$ python3 -q
>>> import numpy as np
>>> np.set_printoptions(precision=1, suppress=True, linewidth=160)
>>> Z = 10 * np.array([[-0.4, -0.9, -0.2], [-1.3, 2.7, 0.6]])
>>> rng = np.random.default_rng(576)
>>> z = rng.integers(0, 2, 13)
>>> data = Z[z] + rng.normal(size=(13, 3))
>>> print(data)
[[ -3.   -8.1  -2.4]
 [-13.2  26.    5.5]
 [-13.3  30.2   6.6]
 [-12.5  27.    6.2]
 [-11.7  27.6   6.6]
 [-13.6  27.5   3.7]
 [-13.4  27.    5.6]
 [ -3.4  -8.   -1.1]
 [-11.4  27.6   6.4]
 [ -3.5  -8.2  -0.5]
 [-12.8  26.9   4.6]
 [-11.6  26.7   5.4]
 [ -3.6  -7.6  -0.9]]
>>> Xs = data - data.mean(axis=1)
Traceback (most recent call last):
  File "<python-input-7>", line 1, in <module>
    Xs = data - data.mean(axis=1)
         ~~~~~^~~~~~~~~~~~~~~~~~~
ValueError: operands could not be broadcast together with shapes (13,3) (13,) 
>>> Xs = data - data.mean(axis=0)
>>> U, sig, Vt = np.linalg.svd(Xs, full_matrices=False)
>>> np.round(Xs.mean(axis=0), 1) + 0
array([0., 0., 0.])
>>> np.abs(Vt[0]).argmax()
np.int64(1)
>>> print(np.abs(Vt[-1]))
[0.8 0.3 0.5]
>>> np.searchsorted(np.cumsum(sig ** 2) / (sig ** 2).sum(), 0.9) + 1
np.int64(1)
>>> np.round((sig ** 2).sum() ** 2 / (sig ** 4).sum(), 1)
np.float64(1.0)
>>> np.abs(U[:, 0]).argmax()
np.int64(0)
>>> (np.sign(U[:, 0]) == np.sign(U[0, 0])).astype(int)
array([1, 0, 0, 0, 0, 0, 0, 1, 0, 1, 0, 0, 1])
>>> z = data[:, 1] > np.median(data[:, 1])
>>> f = data[z].mean(axis=0) - data[~z].mean(axis=0)
>>> f
array([-5.4, 21. ,  4.3])
>>> np.argsort(-np.abs(f).round(6), kind="stable")
array([1, 0, 2])
>>> print(np.round((((data - data.mean(axis=0)) @ f > 0) == z).mean(), 1))
0.8
>>> z.astype(int)
array([0, 0, 1, 1, 1, 1, 1, 0, 1, 0, 0, 0, 0])
>>> A2 = np.c_[data[:, :2] @ np.array([[-1, 0], [0, -3]]), np.array([0, 2, 2, -1, 1, 1, 1, -1, 0, 2, 1, -2, 1])]
>>> A2
array([[  3. ,  24.3,   0. ],
       [ 13.2, -78. ,   2. ],
       [ 13.3, -90.5,   2. ],
       [ 12.5, -80.9,  -1. ],
       [ 11.7, -82.9,   1. ],
       [ 13.6, -82.4,   1. ],
       [ 13.4, -81. ,   1. ],
       [  3.4,  24. ,  -1. ],
       [ 11.4, -82.9,   0. ],
       [  3.5,  24.6,   2. ],
       [ 12.8, -80.6,   1. ],
       [ 11.6, -80.2,  -2. ],
       [  3.6,  22.9,   1. ]])
>>> np.linalg.matrix_rank(A2)
np.int64(3)
>>> print(np.linalg.matrix_rank(np.c_[data, A2]))
4
>>> Z = 5 * np.array([[0.9, -0.7, 0.0], [-0.9, -0.2, 0.1], [1.5, 0.3, 0.2]])
>>> z = rng.integers(0, 3, 23)
>>> M = Z[z] + rng.normal(size=(23, 3))
>>> M.round(1) + 0
array([[ 3.7, -6.1,  0.6],
       [ 5.3, -3.8, -0.8],
       [-4.8, -1.4,  0.1],
       [ 6.1, -3. , -0.5],
       [-2.4, -0.2, -0.7],
       [-3.4, -2.8,  0.6],
       [ 8. ,  1.4,  0. ],
       [-5.2, -2.3,  0.7],
       [ 3.4, -5. ,  1.6],
       [-5.1, -2.8,  1.9],
       [ 8.1,  0. ,  1.9],
       [ 3.4, -3.1, -1.4],
       [-5. , -2.3,  1.1],
       [ 3.7, -4.2,  0.8],
       [-4.5, -0.7,  0.7],
       [ 8.6,  2.1,  1.3],
       [-4.1, -1. ,  0.4],
       [-5.2, -1.4, -0.6],
       [ 5.7,  1.8,  1.9],
       [-5.1, -1. ,  0.5],
       [ 4.3, -1.6, -0.7],
       [ 7.3, -1.2, -0.8],
       [ 6.4,  2.4,  1.3]])
>>> A2 = np.array([[-1, -2, 1], [1, 2, 0], [0, 1, -2]])
>>> np.vstack([data, A2.T]).shape
(16, 3)
>>> A2 @ data
Traceback (most recent call last):
  File "<python-input-33>", line 1, in <module>
    A2 @ data
    ~~~^~~~~~
ValueError: matmul: Input operand 1 has a mismatch in its core dimension 0, with gufunc signature (n?,k),(k,m?)->(n?,m?) (size 13 is different from 3)
>>> np.linalg.matrix_rank(data @ A2)
np.int64(3)
